% python3 -q
>>> import numpy as np
>>> from numpy import linalg as LA
>>> np.set_printoptions(suppress=True, linewidth=140)
>>> arr = np.loadtxt("block6.csv", delimiter=",")
>>> arr
array([[  2.,   1.,   3.,  -1.,  -5.,   0.],
       [  4.,  -7.,   4.,   0.,   2.,  -2.],
       [ -4.,  -2.,  -3.,  -1.,   1.,   0.],
       [-12.,   3., -14.,   2.,  12.,  14.],
       [ -3.,   3.,  -1.,  -2.,  -6.,  -7.],
       [ -7.,   1.,  -7.,   0.,   4.,  11.],
       [ -1.,   4.,  -4.,   3.,   7.,   5.],
       [ -4.,  -2.,  -1.,  -3.,  -5.,  -6.]])
>>> ang = np.radians(135)
>>> Rm = np.eye(6)
>>> Rm[3, 3] = Rm[0, 0] = np.cos(ang)
>>> Rm[3, 0], Rm[0, 3] = -np.sin(ang), np.sin(ang)
>>> Rm.round(3)
array([[-0.707,  0.   ,  0.   ,  0.707,  0.   ,  0.   ],
       [ 0.   ,  1.   ,  0.   ,  0.   ,  0.   ,  0.   ],
       [ 0.   ,  0.   ,  1.   ,  0.   ,  0.   ,  0.   ],
       [-0.707,  0.   ,  0.   , -0.707,  0.   ,  0.   ],
       [ 0.   ,  0.   ,  0.   ,  0.   ,  1.   ,  0.   ],
       [ 0.   ,  0.   ,  0.   ,  0.   ,  0.   ,  1.   ]])
>>> B = arr @ Rm.T
>>> np.round(np.abs(B - arr).max(axis=0), 3)
array([21.899,  0.   ,  0.   ,  7.95 ,  0.   ,  0.   ])
>>> np.allclose(LA.norm(arr, axis=1), LA.norm(B, axis=1))
True
>>> w1 = np.array([[3, -1, -2, 1, 2],
...     [2, 3, 2, 0, -3],
...     [-2, 3, -3, -3, -1],
...     [-1, 2, -3, 3, 0],
...     [3, 1, 1, 1, 3],
...     [-2, -2, -2, -3, -1]])
>>> beta = np.array([-8, 1, -7, 1, 6])
>>> H = np.maximum(arr @ w1 + beta, 0)
>>> LA.matrix_rank(H)
np.int64(5)
>>> (H > 0).astype(int)
array([[0, 1, 0, 0, 0],
       [0, 0, 0, 1, 1],
       [0, 0, 1, 1, 1],
       [0, 0, 1, 1, 1],
       [0, 1, 1, 1, 0],
       [0, 0, 1, 0, 0],
       [1, 1, 1, 1, 1],
       [0, 0, 1, 1, 0]])
>>> W2 = np.array([[1, 4], [1, 0], [0, 3], [4, 1], [5, 1]])
>>> H @ W2
array([[  4.,   0.],
       [199.,  40.],
       [ 66.,  44.],
       [ 73., 145.],
       [ 54.,  76.],
       [  0.,  36.],
       [130.,  86.],
       [ 16.,  52.]])
>>> w1 @ W2
array([[ 16,   9],
       [-10,  11],
       [-16, -21],
       [ 13, -10],
       [ 23,  19],
       [-21, -18]])
>>> B = arr / np.sqrt((arr ** 2).mean(axis=1, keepdims=True))
>>> B[6].round(3)
array([-0.227,  0.91 , -0.91 ,  0.682,  1.592,  1.137])
>>> LA.matrix_rank(B) == LA.matrix_rank(arr)
np.True_
>>> np.round(LA.norm(B, axis=1), 3)
array([2.449, 2.449, 2.449, 2.449, 2.449, 2.449, 2.449, 2.449])
>>> LA.matrix_rank(arr - arr.mean(axis=1, keepdims=True))
np.int64(4)
>>> T = np.stack([arr, 2 * arr, arr[::-1]])
>>> T.shape
(3, 8, 6)
>>> (T @ arr.T).shape
(3, 8, 8)
>>> LA.matrix_rank(T.reshape(3, -1))
np.int64(2)
>>> LA.matrix_rank(T)
array([4, 4, 4])
>>> T.sum(axis=0)
array([[  2.,   1.,   8.,  -6., -20.,  -6.],
       [ 11., -17.,   8.,   3.,  13.,  -1.],
       [-19.,  -5., -16.,  -3.,   7.,  11.],
       [-39.,  12., -43.,   4.,  30.,  35.],
       [-21.,  12., -17.,  -4.,  -6.,  -7.],
       [-25.,   1., -24.,  -1.,  13.,  33.],
       [  1.,   5.,  -8.,   9.,  23.,  13.],
       [-10.,  -5.,   0., -10., -20., -18.]])
>>> np.round(LA.norm(T, axis=(1, 2)), 3)
array([37.47, 74.94, 37.47])
>>> np.round(LA.norm(arr, 2) / LA.norm(arr), 3)
np.float64(0.882)
>>> LA.cond(arr) > 100
np.True_
>>> [round(float(x), 3) for x in LA.svd(arr, compute_uv=False)[:3]]
[33.047, 13.938, 8.746]
>>> np.argsort(-LA.norm(arr, axis=0).round(6), kind="stable")[:3]
array([5, 4, 2])
>>> K = np.loadtxt("w.csv", delimiter=",")
>>> K.round(3)
array([[ 6.684, -2.419, -2.026, -2.463, -1.482, -3.912, -4.67 ],
       [-7.342,  3.835,  1.39 ,  0.676,  1.742,  3.41 ,  3.785],
       [ 3.006, -5.528,  2.237,  6.547, -1.097,  1.587,  2.97 ],
       [ 7.477, -4.972, -0.66 ,  1.15 , -1.877, -2.669, -2.637],
       [ 2.867,  1.858, -2.922, -6.048, -0.355, -3.861, -5.309],
       [ 6.092, -6.15 ,  0.95 ,  4.555, -1.733, -0.593,  0.248],
       [-7.469,  5.031,  0.614, -1.26 ,  1.881,  2.618,  2.561],
       [-4.518, -0.317,  2.753,  5.03 ,  0.812,  4.116,  5.385],
       [-7.491,  4.619,  0.918, -0.527,  1.846,  2.947,  3.056],
       [ 4.614,  0.217, -2.736, -4.954, -0.84 , -4.123, -5.378],
       [-7.017,  3.031,  1.778,  1.739,  1.603,  3.737,  4.341],
       [-7.488,  4.568,  0.953, -0.442,  1.84 ,  2.983,  3.111],
       [ 5.621, -6.166,  1.226,  5.051, -1.647, -0.176,  0.791],
       [-7.322,  5.459,  0.227, -2.144,  1.896,  2.169,  1.908],
       [ 7.015, -3.027, -1.78 , -1.744, -1.602, -3.739, -4.344],
       [ 2.262, -5.207,  2.426,  6.732, -0.927,  1.984,  3.431],
       [ 7.491, -4.827, -0.77 ,  0.887, -1.866, -2.79 , -2.818],
       [ 7.432, -5.192, -0.479,  1.573, -1.89 , -2.465, -2.336],
       [-7.472,  5.01 ,  0.63 , -1.22 ,  1.88 ,  2.636,  2.588],
       [-5.736,  1.064,  2.457,  3.86 ,  1.173,  4.121,  5.164],
       [ 5.999, -1.404, -2.362, -3.534, -1.255, -4.09 , -5.067],
       [ 5.052, -6.114,  1.507,  5.526, -1.536,  0.273,  1.364],
       [-2.081,  5.123, -2.467, -6.765,  0.885, -2.075, -3.534],
       [-7.352,  3.866,  1.374,  0.633,  1.747,  3.395,  3.761],
       [-3.086, -1.669,  2.911,  5.941,  0.414,  3.907,  5.338],
       [ 7.363, -3.905, -1.353, -0.577, -1.753, -3.376, -3.729],
       [ 0.027,  3.949, -2.815, -6.835,  0.378, -3.   , -4.54 ],
       [-7.437,  4.204,  1.182,  0.135,  1.795,  3.214,  3.47 ],
       [ 5.546, -0.828, -2.517, -4.077, -1.115, -4.135, -5.221],
       [ 3.326, -5.651,  2.145,  6.44 , -1.169,  1.405,  2.754],
       [ 0.606,  3.571, -2.871, -6.759,  0.233, -3.212, -4.752],
       [-6.807,  5.949, -0.408, -3.5  ,  1.847,  1.358,  0.776],
       [-5.207,  6.135, -1.435, -5.407,  1.567, -0.155, -1.215],
       [-6.228,  1.72 ,  2.266,  3.216,  1.329,  4.049,  4.961],
       [-1.16 , -3.188,  2.909,  6.646, -0.093,  3.398,  4.929],
       [-7.174,  5.668, -0.003, -2.651,  1.888,  1.884,  1.505],
       [ 6.595, -6.04 ,  0.591,  3.867, -1.816, -1.107, -0.436],
       [ 4.264, -5.95 ,  1.831,  6.024, -1.373,  0.825,  2.052],
       [ 1.017,  3.289, -2.901, -6.679,  0.129, -3.352, -4.886]])
>>> # null space of dimension 5
>>> U, s, VT = LA.svd(K)
>>> s.round(3) + 0
array([48.437, 39.419,  0.   ,  0.   ,  0.   ,  0.   ,  0.   ])
>>> np.argmax(s[:-1] / (s[1:] + 1e-6)) + 1
np.int64(2)
>>> B = U[:, :2] @ np.diag(s[:2]) @ VT[:2]
>>> np.round(LA.norm(K - B) / LA.norm(K), 3)
np.float64(0.0)
